$ ipython --no-banner

In [1]: import numpy as np

In [2]: np.set_printoptions(precision=2, suppress=True, linewidth=160)

In [3]: K = np.array([[0, 1, 1], [1, 0, 1], [1, 1, 0]])

In [4]: # equal to its transpose

In [5]: r0 = np.array([5, 2, 3])

In [6]: A2 = K + np.outer(r0, np.eye(3)[1])

In [7]: round(np.linalg.det(A2) / np.linalg.det(K), 2), round(1 + np.linalg.solve(K, r0)[1], 2)
Out[7]: (np.float64(4.0), np.float64(4.0))

In [8]: rng = np.random.default_rng(271)

In [9]: z = rng.permutation(3)

In [10]: z
Out[10]: array([2, 0, 1])

In [11]: A2 = K[z][:, z]

In [12]: A2
Out[12]: 
array([[0, 1, 1],
       [1, 0, 1],
       [1, 1, 0]])

In [13]: np.trace(A2)
Out[13]: np.int64(0)

In [14]: round(float(np.linalg.det(A2)), 2), round(float(np.linalg.det(K[z])), 2)
Out[14]: (2.0, 2.0)

In [15]: np.allclose(A2, K)
Out[15]: True

In [16]: np.all(np.linalg.eigvalsh(K) > 0)
Out[16]: np.False_

In [17]: th = np.radians(15)

In [18]: R = np.eye(3)

In [19]: R[0, 0] = R[1, 1] = np.cos(th)

In [20]: R[0, 1], R[1, 0] = -np.sin(th), np.sin(th)

In [21]: R
Out[21]: 
array([[ 0.97, -0.26,  0.  ],
       [ 0.26,  0.97,  0.  ],
       [ 0.  ,  0.  ,  1.  ]])

In [22]: A2 = K @ R.T

In [23]: np.linalg.svd(K, compute_uv=False), np.linalg.svd(A2, compute_uv=False)
Out[23]: (array([2., 1., 1.]), array([2., 1., 1.]))

In [24]: np.allclose(K @ K.T, A2 @ A2.T)
Out[24]: True

In [25]: O, evecs = np.linalg.qr(K[:, :1])[0], np.linalg.qr(K[:, 1:])[0]

In [26]: sig = np.linalg.svd(O.T @ evecs, compute_uv=False)

In [27]: round(np.linalg.norm(O @ O.T - evecs @ evecs.T, 2), 2)
Out[27]: np.float64(1.0)

In [28]: np.degrees(np.arccos(sig.clip(0, 1)))
Out[28]: array([54.74])

In [29]: m1 = np.diag(np.array([0, 1, 0, 1]))

In [30]: m1
Out[30]: 
array([[0, 0, 0, 0],
       [0, 1, 0, 0],
       [0, 0, 0, 0],
       [0, 0, 0, 1]])

In [31]: # triangular

In [32]: left, sig, VT = np.linalg.svd(m1)

In [33]: np.argmax(sig[:-1] / (sig[1:] + 1e-6)) + 1
Out[33]: np.int64(2)

In [34]: A2 = left[:, :2] @ np.diag(sig[:2]) @ VT[:2]

In [35]: np.linalg.matrix_rank(A2)
Out[35]: np.int64(2)

In [36]: np.abs(m1 - A2).max()
Out[36]: np.float64(0.0)

In [37]: round(np.linalg.norm(m1 - A2) / np.linalg.norm(m1), 2)
Out[37]: np.float64(0.0)

In [38]: np.round(np.linalg.norm(m1 - A2, 2), 2), sig[2]
Out[38]: (np.float64(0.0), np.float64(0.0))

In [39]: z = rng.permutation(4)

In [40]: z
Out[40]: array([1, 2, 3, 0])

In [41]: A2 = m1[z][:, z]

In [42]: np.diag(A2)
Out[42]: array([1, 0, 1, 0])

In [43]: A2
Out[43]: 
array([[1, 0, 0, 0],
       [0, 0, 0, 0],
       [0, 0, 1, 0],
       [0, 0, 0, 0]])

In [44]: round(np.linalg.det(m1[::-1]), 2)
Out[44]: np.float64(0.0)

In [45]: np.poly(m1)
Out[45]: array([ 1., -2.,  1.,  0.,  0.])

In [46]: round(np.linalg.det(m1.T), 2)
Out[46]: np.float64(0.0)

In [47]: np.linalg.eigvals(m1)
Out[47]: array([0., 1., 0., 1.])

In [48]: np.round(np.linalg.eigvals(m1).sum().real, 2)
Out[48]: np.float64(2.0)

In [49]: np.einsum("ij,ji->", m1, m1)
Out[49]: np.int64(2)

In [50]: np.unravel_index(np.abs(m1).argmax(), m1.shape)
Out[50]: (np.int64(1), np.int64(1))

In [51]: m1.sum(axis=0)
Out[51]: array([0, 1, 0, 1])

In [52]: np.linalg.matrix_rank(m1)
Out[52]: np.int64(2)

In [53]: m1.shape
Out[53]: (4, 4)

In [54]: np.linalg.svd(m1, compute_uv=False)
Out[54]: array([1., 1., 0., 0.])

In [55]: m1.sum(axis=1)
Out[55]: array([0, 1, 0, 1])

In [56]: F = np.load("m.npy")

In [57]: F
Out[57]: 
array([[ 2,  2,  2,  2,  2],
       [ 2,  4,  4,  4,  4],
       [ 2,  4,  6,  6,  6],
       [ 2,  4,  6,  8,  8],
       [ 2,  4,  6,  8, 10]])

In [58]: F.sum(axis=0)
Out[58]: array([10, 18, 24, 28, 30])

In [59]: F.sum(axis=1)
Out[59]: array([10, 18, 24, 28, 30])

In [60]: np.linalg.svd(F, compute_uv=False)
Out[60]: array([24.69,  2.9 ,  1.17,  0.71,  0.54])

In [61]: F.mean(axis=0)
Out[61]: array([2. , 3.6, 4.8, 5.6, 6. ])

In [62]: np.count_nonzero(F)
Out[62]: np.int64(25)

In [63]: z = rng.permutation(5)

In [64]: z
Out[64]: array([0, 4, 3, 1, 2])

In [65]: A2 = F[z][:, z]

In [66]: np.trace(A2)
Out[66]: np.int64(30)

In [67]: np.diag(A2)
Out[67]: array([ 2, 10,  8,  4,  6])

In [68]: A2
Out[68]: 
array([[ 2,  2,  2,  2,  2],
       [ 2, 10,  8,  4,  6],
       [ 2,  8,  8,  4,  6],
       [ 2,  4,  4,  4,  4],
       [ 2,  6,  6,  4,  6]])

In [69]: np.allclose(A2, F)
Out[69]: False

In [70]: A = np.load("case1.npy")

In [71]: A
Out[71]: 
array([[-1.2,  1.8,  0.7, -1.5],
       [ 0. ,  0.1,  2. , -3.3],
       [-0.1, -0.6,  0.6, -0.9],
       [ 0.3,  0.9, -1.4, -2.7],
       [ 0.4,  0.6, -0.5,  3.3]])

In [72]: O = A.astype(float).copy()

In [73]: for j in range(4):
    ...:     O[:, j] -= O[:, :j] @ (O[:, :j].T @ O[:, j])
    ...:     O[:, j] /= np.linalg.norm(O[:, j])
    ...: 

In [74]: np.round(O.T @ A, 2) + 0
Out[74]: 
array([[ 1.3 , -1.22, -1.17,  1.84],
       [ 0.  ,  1.81, -1.04, -0.38],
       [ 0.  ,  0.  ,  2.15, -2.  ],
       [ 0.  ,  0.  ,  0.  ,  4.96]])

In [75]: W0 = np.load("data.npy")

In [76]: W0
Out[76]: 
array([[4, 0, 0],
       [0, 1, 0],
       [0, 0, 5]])

In [77]: # triangular

In [78]: W0 @ W0
Out[78]: 
array([[16,  0,  0],
       [ 0,  1,  0],
       [ 0,  0, 25]])

In [79]: np.sort(np.linalg.eigvals(W0))
Out[79]: array([1., 4., 5.])

In [80]: np.linalg.matrix_rank(W0 - W0[0, 0] * np.eye(3))
Out[80]: np.int64(2)

In [81]: np.prod(np.diag(W0)), round(np.linalg.det(W0), 2)
Out[81]: (np.int64(20), np.float64(20.0))

In [82]: hat = np.triu(np.array([[0, 3, 1], [0, 3, 2], [1, 1, 0]]), 1) + np.eye(3)

In [83]: A2 = hat @ W0 @ np.linalg.inv(hat)

In [84]: np.linalg.matrix_rank(A2)
Out[84]: np.int64(3)

In [85]: np.trace(A2), np.trace(W0)
Out[85]: (np.float64(10.0), np.int64(10))

In [86]: np.poly(A2)
Out[86]: array([  1., -10.,  29., -20.])

In [87]: round(float(np.linalg.det(A2)), 2)
Out[87]: 20.0

In [88]: round(np.abs(np.linalg.eigvals(W0)).max(), 2)
Out[88]: np.float64(5.0)

In [89]: (W0 - W0.T) / 2
Out[89]: 
array([[0., 0., 0.],
       [0., 0., 0.],
       [0., 0., 0.]])

In [90]: W0 @ W0
Out[90]: 
array([[16,  0,  0],
       [ 0,  1,  0],
       [ 0,  0, 25]])

In [91]: np.sort(np.abs(np.linalg.eigvals(W0)))
Out[91]: array([1., 4., 5.])

In [92]: np.allclose(W0 @ W0.T, W0.T @ W0)
Out[92]: True

In [93]: round(float(np.linalg.det(W0.T)), 2)
Out[93]: 20.0

In [94]: round(np.linalg.det(2 * W0), 2), round(float(np.linalg.det(W0)), 2)
Out[94]: (np.float64(160.0), 20.0)

In [95]: np.poly(W0)
Out[95]: array([  1., -10.,  29., -20.])

In [96]: np.einsum("ii->", W0)
Out[96]: np.int64(10)

In [97]: (W0 != 0).astype(int)
Out[97]: 
array([[1, 0, 0],
       [0, 1, 0],
       [0, 0, 1]])

In [98]: W0 @ W0
Out[98]: 
array([[16,  0,  0],
       [ 0,  1,  0],
       [ 0,  0, 25]])

In [99]: th = np.sort(rng.uniform(-2, 2, 13))

In [100]: X = np.c_[th, th ** 2, th ** 3] @ np.array([[-2, 9, 4, 5], [1, -5, 4, -6], [0, 6, 0, -2]])

In [101]: X
Out[101]: 
array([[  6.19, -57.79,   4.58, -15.86],
       [  4.27, -33.08,   1.53, -12.2 ],
       [  4.21, -32.42,   1.45, -12.06],
       [  3.48, -24.65,   0.52, -10.28],
       [  2.56, -16.08,  -0.4 ,  -7.75],
       [  2.07, -12.15,  -0.75,  -6.3 ],
       [  0.09,  -0.39,  -0.16,  -0.22],
       [ -0.02,   0.1 ,   0.04,   0.05],
       [ -0.08,   0.37,   0.17,   0.2 ],
       [ -0.08,   0.37,   0.18,   0.2 ],
       [ -0.9 ,   5.72,   4.6 ,  -0.02],
       [ -1.  ,  10.28,   8.19,  -3.21],
       [ -0.06,  44.15,  23.39, -28.69]])

In [102]: # looks like rank 3

In [103]: A2 = X + rng.integers(-2, 3, (13, 3)) @ rng.integers(-2, 3, (3, 4))

In [104]: A2
Out[104]: 
array([[  7.19, -55.79,   0.58, -10.86],
       [  6.27, -31.08,   5.53,  -9.2 ],
       [  5.21, -28.42,   3.45,  -9.06],
       [  5.48, -20.65,  -1.48,  -3.28],
       [  4.56, -12.08,  -2.4 ,  -0.75],
       [  3.07, -12.15,   3.25,  -6.3 ],
       [  2.09,  -0.39,   3.84,   1.78],
       [ -1.02,  -3.9 ,   2.04,  -4.95],
       [ -2.08,  -1.63,  -1.83,  -3.8 ],
       [ -0.08,   0.37,  -3.82,   2.2 ],
       [  1.1 ,   1.72,  16.6 ,  -4.02],
       [ -3.  ,  14.28,  -1.81,  -0.21],
       [ -2.06,  42.15,  17.39, -30.69]])

In [105]: np.abs(A2 - X).sum(axis=1)
Out[105]: array([12., 11., 10., 15., 15.,  5.,  8., 12., 10.,  6., 22., 19., 12.])

In [106]: np.round(np.linalg.svd(A2 - X, compute_uv=False), 2) + 0
Out[106]: array([22.03, 15.77,  3.62,  0.  ])

In [107]: feats = np.load("test3.npy")

In [108]: feats
Out[108]: 
array([[ 9.1, -3. ,  6. ,  5. , -9. ],
       [-5. , -1.9,  3. ,  6. ,  2. ],
       [ 0. , -8. ,  0.1,  8. , -4. ],
       [-8. ,  4. ,  2. , -6.9, -4. ],
       [ 9. , -3. ,  6. ,  5. , -8.9]])

In [109]: A2 = np.array([[3, 1, 1], [2, 2, -1], [0, 2, 2], [-3, 3, -3], [-3, 3, -1]])

In [110]: np.einsum("ik,kj->ij", feats, A2)
Out[110]: 
array([[ 33.3,   3.1,  18.1],
       [-42.8,  21.2, -17.1],
       [-28. ,  -3.8, -11.8],
       [ 16.7, -28.7,  16.7],
       [ 32.7,   3.3,  17.9]])

In [111]: np.linalg.matrix_rank(feats @ A2)
Out[111]: np.int64(3)

In [112]: np.einsum("ik,kj->ji", feats, A2)
Out[112]: 
array([[ 33.3, -42.8, -28. ,  16.7,  32.7],
       [  3.1,  21.2,  -3.8, -28.7,   3.3],
       [ 18.1, -17.1, -11.8,  16.7,  17.9]])

In [113]: left, sig, VT = np.linalg.svd(feats)

In [114]: sig
Out[114]: array([23.52, 12.56,  9.87,  4.97,  0.02])

In [115]: A2 = left[:, :4] @ np.diag(sig[:4]) @ VT[:4]

In [116]: np.linalg.matrix_rank(A2)
Out[116]: np.int64(4)

In [117]: np.linalg.matrix_rank(feats, rtol=0.05)
Out[117]: np.int64(4)

In [118]: r0, g = feats[2], feats[1]

In [119]: r0 @ g
Out[119]: np.float64(55.5)

In [120]: r0 @ r0
Out[120]: np.float64(144.01)

In [121]: pr = (r0 @ g) / (r0 @ r0) * r0

In [122]: np.round(np.linalg.norm(r0 + g) ** 2 + np.linalg.norm(r0 - g) ** 2, 2)
Out[122]: np.float64(443.24)

In [123]: np.round((g - pr) @ r0, 2)
Out[123]: np.float64(-0.0)
